>>> import numpy as np
>>> np.set_printoptions(precision=1, suppress=True, linewidth=140)
>>> K = np.load("block9.npy")
>>> K
array([[-3,  0,  0,  0,  0,  0,  0,  0,  0,  0],
       [ 0, -2,  0,  0,  0,  0,  0,  0,  0,  0],
       [ 0,  0, -3,  0,  0,  0,  0,  0,  0,  0],
       [ 0,  0,  0, -1,  0,  0,  0,  0,  0,  0],
       [ 0,  0,  0,  0,  0,  0,  0,  0,  0,  0],
       [ 0,  0,  0,  0,  0,  1,  0,  0,  0,  0],
       [ 0,  0,  0,  0,  0,  0,  3,  0,  0,  0],
       [ 0,  0,  0,  0,  0,  0,  0, -3,  0,  0],
       [ 0,  0,  0,  0,  0,  0,  0,  0,  1,  0],
       [ 0,  0,  0,  0,  0,  0,  0,  0,  0, -3]])
>>> np.sort(np.linalg.eigvals(K))
array([-3., -3., -3., -3., -2., -1.,  0.,  1.,  1.,  3.])
>>> np.prod(np.diag(K)), round(float(np.linalg.det(K)), 1)
(np.int64(0), 0.0)
>>> np.all(np.linalg.eigvalsh(K) > 0)
np.False_
>>> round(float(np.linalg.eigvalsh(K).min()), 1)
-3.0
>>> [round(float(np.linalg.det(K[:i, :i])), 2) + 0 for i in range(1, 11)]
[-3.0, 6.0, -18.0, 18.0, 0.0, 0.0, 0.0, 0.0, 0.0, 0.0]
>>> np.argsort(-np.linalg.norm(K, axis=0).round(6), kind="stable")[:3]
array([0, 2, 6])
>>> np.linalg.matrix_rank(K, rtol=0.1)
np.int64(9)
>>> r0 = np.array([-3, -1, 4, 0, 5, 0, -1, 3]) + 0.5
>>> m1 = np.eye(8) - 2 * np.outer(r0, r0) / (r0 @ r0)
>>> m1.round(1) + 0
array([[ 0.8,  0. ,  0.3,  0. ,  0.4,  0. ,  0. ,  0.2],
       [ 0. ,  1. ,  0.1,  0. ,  0.1,  0. ,  0. ,  0. ],
       [ 0.3,  0.1,  0.4, -0.1, -0.7, -0.1,  0.1, -0.4],
       [ 0. ,  0. , -0.1,  1. , -0.1,  0. ,  0. ,  0. ],
       [ 0.4,  0.1, -0.7, -0.1,  0.1, -0.1,  0.1, -0.6],
       [ 0. ,  0. , -0.1,  0. , -0.1,  1. ,  0. ,  0. ],
       [ 0. ,  0. ,  0.1,  0. ,  0.1,  0. ,  1. ,  0. ],
       [ 0.2,  0. , -0.4,  0. , -0.6,  0. ,  0. ,  0.6]])
>>> # columns are unit length and at right angles
>>> x0 = np.array([0, 0, 1, 3, 0, 1, 3, 3])
>>> y = m1 @ x0
>>> y
array([ 1.1,  0.2, -1. ,  2.8, -2.4,  0.8,  3.2,  1.4])
>>> np.round(np.linalg.solve(m1, m1[:, 3]), 1) + 0
array([0., 0., 0., 1., 0., 0., 0., 0.])
>>> np.round(np.linalg.solve(m1, y + m1[:, 4]), 1) + 0
array([0., 0., 1., 3., 1., 1., 3., 3.])
>>> cent = np.sign(np.array([[0, 3, 1, -3], [-1, 2, 1, 2], [2, -1, 3, 0], [1, -2, -2, 3]]))
>>> out = (np.tril(cent, -1) + np.eye(4)) @ (np.triu(cent, 1) + np.eye(4))
>>> evals = np.array([-2, -2, 1, 2])
>>> feats = np.rint(out * evals @ np.linalg.inv(out)) + 0
>>> feats
array([[ -2.,  -5.,  -1.,  -4.],
       [  0.,  14.,   8.,   8.],
       [  0., -13.,  -7.,  -8.],
       [  0., -11.,  -7.,  -6.]])
>>> rk = np.linalg.matrix_rank(K)
>>> rk
np.int64(9)
>>> ns = np.linalg.svd(K)[2][rk:].T
>>> ns[:, 0] / ns[np.abs(ns[:, 0]).round(6).argmax(), 0]
array([0., 0., 0., 0., 1., 0., 0., 0., 0., 0.])
>>> [int(np.linalg.matrix_rank(K[:, :j + 1])) for j in range(10)]
[1, 2, 3, 4, 4, 5, 6, 7, 8, 9]
>>> X = np.load("x.npy")
>>> X
array([[  3.,  -3.,   4.,  -3.],
       [  4.,  -5.,   8.,  -6.],
       [  4.,  -5.,  11.,  -9.],
       [  4.,  -5.,  14., -12.]])
>>> # looks like rank 3
>>> [round(float(x), 1) for x in np.linalg.svd(X, compute_uv=False)[:3]]
[28.3, 3.1, 0.4]
>>> np.linalg.matrix_rank(X, rtol=0.1)
np.int64(2)
>>> np.linalg.cond(X) > 100
np.True_
>>> data = np.loadtxt("test12.csv", delimiter=",")
>>> data.round(1) + 0
array([[ 0.9,  0.1, -0.3, -0.3, -0.3,  0.2,  0.2, -0.7, -1.5,  0.3,  0. ],
       [ 0.1,  0.5,  0.2, -0.6,  0. ,  0. ,  0.2,  0.3, -0.7, -0.8,  0.2],
       [-0.3,  0.2,  0.1,  0. , -0.7, -0.3,  0.4,  0. , -0.1,  0.2, -0.1],
       [-0.3, -0.6,  0. ,  0.8, -0.5, -1.3,  0. ,  0. , -0.7, -0.7,  0.3],
       [-0.3,  0. , -0.7, -0.5, -0.1,  0.6, -1.5,  0.2, -0.7,  0.2, -0.1],
       [ 0.2,  0. , -0.3, -1.3,  0.6, -0.8,  0.8, -0.5,  0.9, -0.3,  0. ],
       [ 0.2,  0.2,  0.4,  0. , -1.5,  0.8, -0.2,  0. ,  0.1, -0.7,  0.5],
       [-0.7,  0.3,  0. ,  0. ,  0.2, -0.5,  0. ,  0.5, -0.3,  0.1, -0.4],
       [-1.5, -0.7, -0.1, -0.7, -0.7,  0.9,  0.1, -0.3, -0.8,  0.6,  0.4],
       [ 0.3, -0.8,  0.2, -0.7,  0.2, -0.3, -0.7,  0.1,  0.6,  1.8,  1.2],
       [ 0. ,  0.2, -0.1,  0.3, -0.1,  0. ,  0.5, -0.4,  0.4,  1.2, -0.7]])
>>> # equal to its transpose
>>> U, sig, vt = np.linalg.svd(data)
>>> V = vt[:(sig > 1e-8).sum()]
>>> rng = np.random.default_rng(99)
>>> x0 = data[8] + 3 * data[2] + rng.integers(2) * np.eye(11)[2]
>>> x0.round(1) + 0
array([-2.3,  0. ,  1.3, -0.6, -2.8,  0. ,  1.2, -0.4, -1. ,  1.2,  0. ])
>>> np.linalg.matrix_rank(np.vstack([data, x0]))
np.int64(10)
>>> rk = np.linalg.matrix_rank(data)
>>> rk
np.int64(9)
>>> ns = np.linalg.svd(data)[2][rk:].T
>>> np.allclose(data @ ns, 0)
True
>>> np.linalg.matrix_rank(data.T @ data), np.linalg.matrix_rank(data @ data.T)
(np.int64(9), np.int64(9))
>>> out = data / np.sqrt((data ** 2).mean(axis=1, keepdims=True))
>>> np.linalg.matrix_rank(data - data.mean(axis=1, keepdims=True))
np.int64(9)
>>> np.linalg.norm(out, axis=1)
array([3.3, 3.3, 3.3, 3.3, 3.3, 3.3, 3.3, 3.3, 3.3, 3.3, 3.3])
>>> np.linalg.matrix_rank(out) == np.linalg.matrix_rank(data)
np.True_
>>> W0 = np.load("data.npy")
>>> W0
array([[ 0,  1,  2,  2, -1, -3,  3,  2,  1, -3, -3],
       [ 1,  0,  0, -3,  0,  3,  3, -2,  0,  0, -3],
       [-2, -2,  3,  0,  1,  0,  0,  3,  0,  1,  1],
       [-2,  0,  2, -1, -1,  1,  1, -1, -2, -3, -2],
       [-3, -3, -1,  3, -2, -3,  3, -3,  0,  3, -1],
       [-1, -3,  0, -1,  3, -2,  1, -1, -2, -3,  0],
       [-2,  0,  2, -1, -1,  1,  1, -1, -2, -3, -2],
       [ 3, -1,  2, -2,  1, -2,  2,  1,  1,  3, -3],
       [ 0, -1,  0,  2,  0,  0, -1, -1,  0,  3, -3],
       [-3,  1, -3,  0,  3,  3,  2,  0,  1,  0,  2]])
>>> round(float(np.trace(np.linalg.pinv(data) @ data)), 1)
9.0
>>> np.round(data @ np.linalg.pinv(data) @ data, 1) + 0
array([[ 0.9,  0.1, -0.3, -0.3, -0.3,  0.2,  0.2, -0.7, -1.5,  0.3,  0. ],
       [ 0.1,  0.5,  0.2, -0.6,  0. ,  0. ,  0.2,  0.3, -0.7, -0.8,  0.2],
       [-0.3,  0.2,  0.1,  0. , -0.7, -0.3,  0.4,  0. , -0.1,  0.2, -0.1],
       [-0.3, -0.6,  0. ,  0.8, -0.5, -1.3,  0. ,  0. , -0.7, -0.7,  0.3],
       [-0.3,  0. , -0.7, -0.5, -0.1,  0.6, -1.5,  0.2, -0.7,  0.2, -0.1],
       [ 0.2,  0. , -0.3, -1.3,  0.6, -0.8,  0.8, -0.5,  0.9, -0.3,  0. ],
       [ 0.2,  0.2,  0.4,  0. , -1.5,  0.8, -0.2,  0. ,  0.1, -0.7,  0.5],
       [-0.7,  0.3,  0. ,  0. ,  0.2, -0.5,  0. ,  0.5, -0.3,  0.1, -0.4],
       [-1.5, -0.7, -0.1, -0.7, -0.7,  0.9,  0.1, -0.3, -0.8,  0.6,  0.4],
       [ 0.3, -0.8,  0.2, -0.7,  0.2, -0.3, -0.7,  0.1,  0.6,  1.8,  1.2],
       [ 0. ,  0.2, -0.1,  0.3, -0.1,  0. ,  0.5, -0.4,  0.4,  1.2, -0.7]])
